In [1]: import numpy as np

In [2]: import numpy.linalg as la

In [3]: np.set_printoptions(precision=2, suppress=True, linewidth=140)

In [4]: feats = 2 * np.eye(5) + np.eye(5, k=1)

In [5]: print(feats)
[[2. 1. 0. 0. 0.]
 [0. 2. 1. 0. 0.]
 [0. 0. 2. 1. 0.]
 [0. 0. 0. 2. 1.]
 [0. 0. 0. 0. 2.]]

In [6]: print(np.sort(la.eigvals(feats)))
[2. 2. 2. 2. 2.]

In [7]: print(np.allclose(feats @ feats.T, feats.T @ feats))
False

In [8]: print(round(np.abs(la.eigvals(feats)).max(), 2))
2.0

In [9]: assert feats == feats.T
Traceback (most recent call last):
  Cell In[9], line 1
    assert feats == feats.T
ValueError: The truth value of an array with more than one element is ambiguous. Use a.any() or a.all()


In [10]: print(round(la.det(feats), 2))
32.0

In [11]: print(la.norm(feats, axis=1))
[2.24 2.24 2.24 2.24 2.  ]

In [12]: print(la.norm(feats, axis=1).argmax())
0

In [13]: print(feats[3] @ feats[2])
2.0

In [14]: print(la.norm(feats, axis=0))
[2.   2.24 2.24 2.24 2.24]

In [15]: print(np.round(la.norm(feats[3], 1), 2), round(la.norm(feats[3], np.inf), 2))
3.0 2.0

In [16]: cov = feats.T @ feats

In [17]: print(la.svd(feats, compute_uv=False) ** 2)
[8.4  6.79 4.68 2.71 1.42]

In [18]: print(np.diag(cov))
[4. 5. 5. 5. 5.]

In [19]: print((feats @ feats.T).shape)
(5, 5)

In [20]: print(np.trace(cov), (feats ** 2).sum())
24.0 24.0

In [21]: basis = np.array([[-0.8, -0.9, 2.0, -1.7, -0.1, -1.5, -1.4],
    ...:     [0.3, -0.6, -0.3, 0.3, 0.3, 1.7, 0.9],
    ...:     [-0.6, 3.1, 0.9, -1.6, 0.3, 0.9, 0.2],
    ...:     [2.2, 0.6, -1.0, 2.0, -0.3, -1.8, -0.4]])

In [22]: rng = np.random.default_rng(625205)

In [23]: W0 = np.array([[-2, 2, -1, 2],
    ...:     [2, -2, 0, -2],
    ...:     [-2, 2, 0, 2],
    ...:     [0, 1, 0, 1],
    ...:     [2, 2, -1, 0],
    ...:     [2, -1, -1, 1],
    ...:     [1, -2, -1, 2],
    ...:     [1, 1, -2, 2],
    ...:     [-2, 2, 0, 2],
    ...:     [-2, -2, -1, 2],
    ...:     [0, 1, -1, 1],
    ...:     [-1, 1, -1, 2],
    ...:     [0, 0, 0, 1],
    ...:     [2, -1, -1, 2],
    ...:     [2, -1, 2, 0],
    ...:     [2, 1, -2, 2],
    ...:     [-2, -1, -1, -2]]) @ basis + 0.05 * rng.normal(size=(17, 7))

In [24]: print(W0)
[[ 7.18 -1.26 -7.55  9.59 -0.07  1.92  3.71]
 [-6.65 -1.83  6.58 -7.97 -0.15 -2.77 -3.75]
 [ 6.52  1.87 -6.65  8.02  0.19  2.77  3.82]
 [ 2.44 -0.04 -1.32  2.33  0.01 -0.08  0.41]
 [-0.32 -6.11  2.4  -1.14  0.09 -0.46 -1.15]
 [ 0.97 -3.75  2.39 -0.05 -1.15 -7.4  -4.31]
 [ 3.52 -1.54 -0.34  3.28 -1.6  -9.47 -4.2 ]
 [ 5.09 -6.47 -2.1   5.8  -1.02 -5.2  -1.73]
 [ 6.6   1.79 -6.65  7.99  0.23  2.8   3.81]
 [ 6.05  1.   -6.27  8.41 -1.25 -4.8   0.04]
 [ 3.11 -3.06 -2.15  3.88 -0.24 -0.98  0.29]
 [ 6.2  -1.56 -5.15  7.66 -0.45 -1.32  1.31]
 [ 2.21  0.65 -1.08  1.91 -0.3  -1.9  -0.39]
 [ 3.16 -3.2   1.5   1.91 -1.44 -9.1  -4.6 ]
 [-3.1   4.97  6.06 -6.93 -0.01 -2.84 -3.26]
 [ 4.25 -7.36 -0.09  4.13 -1.17 -6.73 -3.05]
 [-2.46 -1.95 -2.52  0.74  0.23  3.93  2.52]]

In [25]: hat = W0 @ la.solve(W0.T @ W0, W0.T)

In [26]: print(np.diag(hat))
[0.37 0.62 0.28 0.4  0.47 0.25 0.41 0.36 0.24 0.55 0.19 0.24 0.59 0.45 0.55 0.42 0.61]
